$ python3 -q
>>> import numpy as np
>>> import numpy.linalg as la
>>> np.set_printoptions(suppress=True, linewidth=140)
>>> tidy = lambda a: np.round(a, 2) + 0
>>> E = 0.5 ** np.abs(np.subtract.outer(np.arange(8), np.arange(8)))
>>> tidy(E)
array([[1.  , 0.5 , 0.25, 0.12, 0.06, 0.03, 0.02, 0.01],
       [0.5 , 1.  , 0.5 , 0.25, 0.12, 0.06, 0.03, 0.02],
       [0.25, 0.5 , 1.  , 0.5 , 0.25, 0.12, 0.06, 0.03],
       [0.12, 0.25, 0.5 , 1.  , 0.5 , 0.25, 0.12, 0.06],
       [0.06, 0.12, 0.25, 0.5 , 1.  , 0.5 , 0.25, 0.12],
       [0.03, 0.06, 0.12, 0.25, 0.5 , 1.  , 0.5 , 0.25],
       [0.02, 0.03, 0.06, 0.12, 0.25, 0.5 , 1.  , 0.5 ],
       [0.01, 0.02, 0.03, 0.06, 0.12, 0.25, 0.5 , 1.  ]])
>>> vec = np.ones(8)
>>> for _ in range(7):
...     vec = E @ vec
...     vec /= la.norm(vec)
...     print(round(vec @ E @ vec, 2))
... 
2.56
2.57
2.57
2.57
2.57
2.57
2.57
>>> tidy(la.eigvalsh(E)[-1])
np.float64(2.57)
>>> tidy(np.abs(la.eigvals(E)).max())
np.float64(2.57)
>>> tidy(np.sort(np.abs(la.eigvals(E))))
array([0.34, 0.38, 0.45, 0.57, 0.78, 1.15, 1.77, 2.57])
>>> tidy(la.det(E))
np.float64(0.13)
>>> vec = np.array([1, -3, 3, 1, -1, -1, 1, -3])
>>> y = E @ vec
>>> c, lr = np.zeros(8), 1 / la.norm(E, 2) ** 2
>>> for i in range(150):
...     c -= lr * E.T @ (E @ c - y)
...     if i % 50 == 0: print(i, round(la.norm(E @ c - y), 2))
... 
0 3.02
50 0.54
100 0.17
>>> tidy(c)
array([ 0.95, -2.91,  2.91,  1.07, -1.05, -0.96,  0.96, -2.98])
>>> M = np.load("dump.npy")
>>> M
array([[0., 2., 3., 1., 0., 0., 0., 0., 0., 0.],
       [0., 0., 1., 2., 0., 0., 2., 2., 0., 0.],
       [2., 1., 1., 3., 0., 3., 0., 3., 0., 0.],
       [0., 2., 1., 2., 3., 0., 0., 0., 0., 0.],
       [3., 1., 1., 3., 3., 0., 0., 1., 0., 0.],
       [1., 3., 2., 1., 3., 3., 1., 3., 0., 0.],
       [3., 3., 2., 2., 3., 3., 0., 2., 0., 0.],
       [3., 2., 1., 0., 3., 3., 1., 1., 0., 0.],
       [0., 0., 0., 0., 0., 0., 0., 0., 3., 2.],
       [0., 0., 0., 0., 0., 0., 0., 0., 1., 3.]])
>>> f, r1 = M[9], M[7]
>>> f @ f
np.float64(10.0)
>>> pr = (f @ r1) / (f @ f) * f
>>> np.outer(f, r1)
array([[0., 0., 0., 0., 0., 0., 0., 0., 0., 0.],
       [0., 0., 0., 0., 0., 0., 0., 0., 0., 0.],
       [0., 0., 0., 0., 0., 0., 0., 0., 0., 0.],
       [0., 0., 0., 0., 0., 0., 0., 0., 0., 0.],
       [0., 0., 0., 0., 0., 0., 0., 0., 0., 0.],
       [0., 0., 0., 0., 0., 0., 0., 0., 0., 0.],
       [0., 0., 0., 0., 0., 0., 0., 0., 0., 0.],
       [0., 0., 0., 0., 0., 0., 0., 0., 0., 0.],
       [3., 2., 1., 0., 3., 3., 1., 1., 0., 0.],
       [9., 6., 3., 0., 9., 9., 3., 3., 0., 0.]])
>>> (r1 - pr) @ f
np.float64(0.0)
>>> la.matrix_rank(np.outer(f, r1))
np.int64(1)
>>> arr = np.loadtxt("block4.csv", delimiter=",")
>>> arr
array([[ 0.,  0.,  0.,  0.],
       [ 1.,  1., -1.,  3.],
       [ 1.,  1.,  3., -3.],
       [ 0.,  0.,  0.,  0.],
       [ 0.,  0.,  0.,  0.],
       [ 0.,  0.,  0.,  0.],
       [ 2., -1.,  1.,  3.],
       [ 2.,  2.,  2.,  0.],
       [ 0.,  0.,  0.,  0.],
       [ 0.,  0.,  0.,  0.],
       [ 0.,  0.,  0.,  0.],
       [ 0.,  0.,  0.,  0.],
       [ 0.,  0.,  0.,  0.],
       [ 0.,  0.,  0.,  0.],
       [ 0.,  0.,  0.,  0.],
       [ 3.,  0.,  4.,  0.],
       [ 1., -2.,  2.,  0.],
       [ 0.,  0.,  0.,  0.],
       [ 0.,  0.,  0.,  0.],
       [ 0.,  0.,  0.,  0.],
       [ 2.,  2.,  2.,  0.],
       [ 1., -2.,  2.,  0.],
       [ 0.,  0.,  0.,  0.],
       [ 1.,  2.,  2., -2.],
       [ 1.,  2.,  2., -2.],
       [ 1., -2.,  2.,  0.],
       [ 1.,  1.,  3., -3.],
       [ 2., -1.,  5., -3.],
       [ 1.,  2.,  2., -2.],
       [ 0.,  0.,  0.,  0.]])
>>> f = np.array([0, -2])
>>> np.polyval(f, arr[11])
array([-2., -2., -2., -2.])
>>> np.cross(arr[11, :3], arr[26, :3])
array([0., 0., 0.])
>>> left, sigma, Vt = la.svd(arr, full_matrices=False)
>>> np.abs(left[:, 0]).round(6).argmax()
np.int64(27)
>>> tidy(left.T @ arr @ Vt.T)
array([[12.05,  0.  ,  0.  ,  0.  ],
       [ 0.  ,  6.72,  0.  ,  0.  ],
       [ 0.  ,  0.  ,  5.53,  0.  ],
       [ 0.  ,  0.  ,  0.  ,  0.  ]])
>>> np.allclose(left * sigma @ Vt, arr)
True
>>> tidy(np.cumsum(sigma ** 2) / np.sum(sigma ** 2))
array([0.66, 0.86, 1.  , 1.  ])
>>> tidy(Vt @ Vt.T)
array([[1., 0., 0., 0.],
       [0., 1., 0., 0.],
       [0., 0., 1., 0.],
       [0., 0., 0., 1.]])
>>> tidy(left.T @ left)
array([[1., 0., 0., 0.],
       [0., 1., 0., 0.],
       [0., 0., 1., 0.],
       [0., 0., 0., 1.]])
>>> tidy(sigma)
array([12.05,  6.72,  5.53,  0.  ])
>>> A = np.loadtxt("arr.csv", delimiter=",")
>>> A
array([[-5.01,  0.25, -1.07, -0.01],
       [ 3.86,  0.18,  0.91,  0.01],
       [-5.49,  0.11,  0.97,  0.01],
       [ 1.4 , -0.1 , -0.57,  0.01],
       [ 2.13,  0.  , -0.46, -0.03],
       [ 1.96, -0.06, -0.65,  0.04],
       [ 3.67,  0.01, -0.36, -0.07],
       [ 4.37, -0.22, -0.57,  0.03],
       [ 3.61,  0.16,  0.25, -0.03],
       [-4.84,  0.14,  0.06, -0.02],
       [-4.61, -0.18, -1.46,  0.01],
       [-4.77,  0.21, -0.56, -0.04],
       [ 3.15,  0.02,  0.95,  0.  ],
       [ 6.84,  0.  , -0.59,  0.05],
       [ 0.34,  0.12,  0.79,  0.06],
       [-4.93, -0.01,  0.5 ,  0.  ],
       [ 4.61, -0.05, -1.21, -0.02],
       [ 0.33, -0.18, -0.39, -0.07],
       [-5.92,  0.18,  1.  ,  0.01],
       [-7.87,  0.12,  0.79, -0.03],
       [ 4.34,  0.32, -0.01, -0.08],
       [-8.95,  0.12,  1.12,  0.01],
       [-0.23,  0.02, -1.32, -0.01],
       [ 1.21,  0.09, -0.82, -0.03],
       [-1.13,  0.05, -0.55,  0.04],
       [ 0.25, -0.01,  0.18,  0.07]])
>>> def softmax(z):
...     e = np.exp(z - z.max(axis=-1, keepdims=True))
...     return e / e.sum(axis=-1, keepdims=True)
... 
>>> tidy(softmax(A[10]))
array([0.  , 0.4 , 0.11, 0.48])
>>> tidy(softmax(10 * A[10]))
array([0.  , 0.13, 0.  , 0.87])
>>> tidy(softmax(A[10] + 4))
array([0.  , 0.4 , 0.11, 0.48])
>>> scores = A @ A.T / np.sqrt(4)
>>> tidy(softmax(scores)[10] @ A)
array([-8.84,  0.12,  1.09,  0.01])
>>> Xs = A - A.mean(axis=0)
>>> left, sigma, Vt = la.svd(Xs, full_matrices=False)
>>> np.abs(left[:, 0]).argmax()
np.int64(21)
>>> tidy(Vt[0] * np.sign(Vt[0, np.abs(Vt[0]).argmax()]))
array([ 1.  , -0.01, -0.05,  0.  ])
>>> np.abs(Vt[0]).argmax()
np.int64(0)
>>> tidy(sigma ** 2 / (sigma ** 2).sum())
array([0.97, 0.03, 0.  , 0.  ])
>>> tidy((sigma ** 2).sum() ** 2 / (sigma ** 4).sum())
np.float64(1.06)
>>> np.searchsorted(np.cumsum(sigma ** 2) / (sigma ** 2).sum(), 0.9) + 1
np.int64(1)
>>> q, _ = la.qr(np.array([[0.6, 1.5, 0.7, 1.4, -0.8, 2.2, -1.7],
...     [-0.5, -0.2, -0.8, -1.6, 0.5, 1.2, 0.5],
...     [-0.4, -0.7, 1.4, 2.4, -0.7, -0.2, 1.8],
...     [-1.1, 0.7, -0.8, 1.2, -0.3, -0.4, -1.8],
...     [0.9, -1.3, 1.2, -0.1, 1.1, 0.4, -0.2],
...     [-0.2, -2.6, 0.7, 1.0, 0.8, -0.6, -0.6],
...     [-0.4, 1.1, -1.4, -0.6, 1.3, 0.4, 0.1],
...     [-0.5, 0.9, 0.2, 0.1, -2.0, -0.5, -0.4],
...     [1.7, -0.4, 0.7, 0.5, 0.3, 0.0, 0.2],
...     [-0.1, -2.8, -0.3, -0.1, 0.9, 0.1, -0.2],
...     [0.6, -0.2, 0.2, 0.6, -0.7, -0.8, 1.6]]))
>>> J = q @ q.T
>>> tidy(J)
array([[ 0.92,  0.08,  0.07,  0.11,  0.02, -0.11, -0.05,  0.01,  0.15,  0.02, -0.11],
       [ 0.08,  0.6 , -0.02, -0.26, -0.07, -0.16,  0.07, -0.03, -0.25,  0.24, -0.09],
       [ 0.07, -0.02,  0.91, -0.05, -0.01,  0.11, -0.02, -0.08, -0.15, -0.07,  0.16],
       [ 0.11, -0.26, -0.05,  0.63, -0.25,  0.18,  0.16,  0.04, -0.12,  0.05, -0.11],
       [ 0.02, -0.07, -0.01, -0.25,  0.53,  0.2 , -0.12, -0.18,  0.09, -0.11, -0.27],
       [-0.11, -0.16,  0.11,  0.18,  0.2 ,  0.48, -0.15, -0.08, -0.03,  0.29, -0.13],
       [-0.05,  0.07, -0.02,  0.16, -0.12, -0.15,  0.58, -0.4 , -0.02, -0.08, -0.03],
       [ 0.01, -0.03, -0.08,  0.04, -0.18, -0.08, -0.4 ,  0.54, -0.17, -0.08,  0.03],
       [ 0.15, -0.25, -0.15, -0.12,  0.09, -0.03, -0.02, -0.17,  0.56,  0.07,  0.29],
       [ 0.02,  0.24, -0.07,  0.05, -0.11,  0.29, -0.08, -0.08,  0.07,  0.73,  0.12],
       [-0.11, -0.09,  0.16, -0.11, -0.27, -0.13, -0.03,  0.03,  0.29,  0.12,  0.51]])
>>> # projection: eigenvalues are 0 or 1
>>> np.argsort(-la.norm(J, axis=0).round(6), kind="stable")[:3]
array([0, 2, 9])
>>> tidy(la.norm(J, 2) / la.norm(J))
np.float64(0.38)
>>> W = np.array([[2, 0, 1],
...     [-2, 1, 3],
...     [-2, -1, 3],
...     [1, -1, 0],
...     [2, -1, 3],
...     [-3, -1, 0],
...     [-1, 3, 2],
...     [-2, 0, 0],
...     [-2, 2, 3],
...     [1, 3, 3],
...     [1, 2, -2]])
>>> c = np.array([8, 5, 4])
>>> act = np.maximum(J @ W + c, 0)
>>> (act > 0).astype(int)
array([[1, 1, 1],
       [1, 1, 1],
       [1, 1, 1],
       [1, 1, 1],
       [1, 1, 1],
       [1, 1, 1],
       [1, 1, 1],
       [1, 1, 1],
       [1, 1, 1],
       [1, 1, 1],
       [1, 1, 1]])
>>> la.matrix_rank(act)
np.int64(3)
>>> (act > 0).mean(axis=0)
array([1., 1., 1.])
>>> C = np.array([[1, 2, 4], [-2, -2, -1], [-3, 4, 2]])
>>> (act @ C).round(6).argmax(axis=1)
array([2, 2, 2, 2, 2, 2, 2, 2, 2, 2, 2])
>>> vec = np.array([-5, -1, -5, 2, 0, 2, -4, -2, 4, -5, -2])
>>> tidy(J @ J @ vec)
array([-4.15, -4.  , -5.08,  0.35,  2.26,  0.89, -0.81,  0.53,  1.71, -2.42, -1.03])
>>> w, vecs = la.eigh(J)
>>> vec = np.array([1, 0, 0, -1, 2, 1, 1, -1, 0, 0, -2])
>>> tidy(vec @ J @ vec)
np.float64(11.95)
>>> tidy(np.abs(J).sum(axis=1).max()), tidy(np.abs(w).max())
(np.float64(1.96), np.float64(1.0))
>>> tidy(vecs * np.abs(w) @ vecs.T)
array([[ 0.92,  0.08,  0.07,  0.11,  0.02, -0.11, -0.05,  0.01,  0.15,  0.02, -0.11],
       [ 0.08,  0.6 , -0.02, -0.26, -0.07, -0.16,  0.07, -0.03, -0.25,  0.24, -0.09],
       [ 0.07, -0.02,  0.91, -0.05, -0.01,  0.11, -0.02, -0.08, -0.15, -0.07,  0.16],
       [ 0.11, -0.26, -0.05,  0.63, -0.25,  0.18,  0.16,  0.04, -0.12,  0.05, -0.11],
       [ 0.02, -0.07, -0.01, -0.25,  0.53,  0.2 , -0.12, -0.18,  0.09, -0.11, -0.27],
       [-0.11, -0.16,  0.11,  0.18,  0.2 ,  0.48, -0.15, -0.08, -0.03,  0.29, -0.13],
       [-0.05,  0.07, -0.02,  0.16, -0.12, -0.15,  0.58, -0.4 , -0.02, -0.08, -0.03],
       [ 0.01, -0.03, -0.08,  0.04, -0.18, -0.08, -0.4 ,  0.54, -0.17, -0.08,  0.03],
       [ 0.15, -0.25, -0.15, -0.12,  0.09, -0.03, -0.02, -0.17,  0.56,  0.07,  0.29],
       [ 0.02,  0.24, -0.07,  0.05, -0.11,  0.29, -0.08, -0.08,  0.07,  0.73,  0.12],
       [-0.11, -0.09,  0.16, -0.11, -0.27, -0.13, -0.03,  0.03,  0.29,  0.12,  0.51]])
